$ python3 -q
>>> import numpy as np
>>> from numpy import linalg as LA
>>> np.set_printoptions(precision=2, suppress=True, linewidth=120, sign=" ")
>>> f = np.array([1, -2, -2, -3]) + 0.5
>>> data = np.outer(f, f) / (f @ f)
>>> data
array([[ 0.17, -0.17, -0.17, -0.29],
       [-0.17,  0.17,  0.17,  0.29],
       [-0.17,  0.17,  0.17,  0.29],
       [-0.29,  0.29,  0.29,  0.48]])
>>> ev, V = LA.eigh(data)
>>> np.abs(V[:, -1])
array([ 0.42,  0.42,  0.42,  0.69])
>>> np.round(V.T @ V, 2) + 0
array([[ 1.,  0.,  0.,  0.],
       [ 0.,  1.,  0.,  0.],
       [ 0.,  0.,  1.,  0.],
       [ 0.,  0.,  0.,  1.]])
>>> LA.eigvalsh(data + -3 * np.eye(4))
array([-3., -3., -3., -2.])
>>> np.round(V.T @ data @ V, 2) + 0
array([[ 0.,  0.,  0.,  0.],
       [ 0.,  0.,  0.,  0.],
       [ 0.,  0.,  0.,  0.],
       [ 0.,  0.,  0.,  1.]])
>>> B = np.array([[-2, 2, 0], [2, -1, -1]])
>>> C = np.kron(B, data)
>>> LA.matrix_rank(C)
np.int64(2)
>>> left, sigma, VT = LA.svd(data)
>>> np.argmax(sigma[:-1] / (sigma[1:] + 1e-6)) + 1
np.int64(1)
>>> B = left[:, :1] @ np.diag(sigma[:1]) @ VT[:1]
>>> LA.matrix_rank(B)
np.int64(1)
>>> LA.matrix_rank(data, rtol=0.05)
np.int64(1)
>>> np.round(LA.norm(data - B, 2), 2), np.round(sigma[1], 2)
(np.float64(0.0), np.float64(0.0))
>>> ev, V = LA.eigh(data)
>>> x = np.array([3, 0, 2, 9])
>>> (np.sign(V[:, -1].round(6)) == np.sign(V[0, -1].round(6))).astype(int)
array([ 1,  0,  0,  0])
>>> V * np.maximum(ev, 0) @ V.T
array([[ 0.17, -0.17, -0.17, -0.29],
       [-0.17,  0.17,  0.17,  0.29],
       [-0.17,  0.17,  0.17,  0.29],
       [-0.29,  0.29,  0.29,  0.48]])
>>> round(x @ data @ x / (x @ x), 2), np.round(ev[0], 2), np.round(ev[-1], 2)
(np.float64(0.36), np.float64(-0.0), np.float64(1.0))
>>> mat = np.load("test18.npy")
>>> mat
array([[ 0.4 , -0.1 ,  1.2 , -2.3 ,  0.9 ],
       [-1.1 ,  0.6 , -0.8 , -1.4 ,  1.1 ],
       [-0.07, -0.78, -1.8 , -1.91, -1.79],
       [-0.9 ,  0.8 ,  1.6 ,  0.6 ,  0.8 ],
       [ 0.3 ,  0.2 ,  0.1 ,  0.9 ,  0.9 ],
       [-0.1 , -0.8 , -1.8 , -1.9 , -1.8 ],
       [ 0.5 , -1.7 , -1.5 , -1.1 ,  0.8 ],
       [-0.7 , -0.1 ,  0.3 , -0.2 , -0.8 ],
       [ 1.1 , -1.  ,  0.4 ,  1.2 , -0.2 ],
       [-1.2 ,  0.7 ,  0.7 ,  0.3 ,  0.9 ],
       [ 0.3 ,  0.8 ,  0.5 ,  0.4 , -0.2 ]])
>>> B = np.c_[mat[:, :3] @ np.array([[-3, -3, 3], [0, 1, -3], [1, 3, 0]]), np.array([2, 0, -1, -1, -1, 3, 1, 0, 2, 3, 0])]
>>> B.round(2) + 0
array([[ 0.  ,  2.3 ,  1.5 ,  2.  ],
       [ 2.5 ,  1.5 , -5.1 ,  0.  ],
       [-1.59, -5.97,  2.13, -1.  ],
       [ 4.3 ,  8.3 , -5.1 , -1.  ],
       [-0.8 , -0.4 ,  0.3 , -1.  ],
       [-1.5 , -5.9 ,  2.1 ,  3.  ],
       [-3.  , -7.7 ,  6.6 ,  1.  ],
       [ 2.4 ,  2.9 , -1.8 ,  0.  ],
       [-2.9 , -3.1 ,  6.3 ,  2.  ],
       [ 4.3 ,  6.4 , -5.7 ,  3.  ],
       [-0.4 ,  1.4 , -1.5 ,  0.  ]])
>>> LA.matrix_rank(np.c_[mat, B])
np.int64(6)
>>> np.round(LA.norm(B - mat @ LA.lstsq(mat, B)[0], axis=0), 2) + 0
array([ 0.  ,  0.  ,  0.  ,  4.75])
>>> LA.norm(LA.qr(mat)[0].T @ B, axis=0) ** 2 / ((B ** 2).sum(axis=0) + 1e-12)
array([ 1.  ,  1.  ,  1.  ,  0.25])
>>> LA.matrix_rank(B)
np.int64(4)
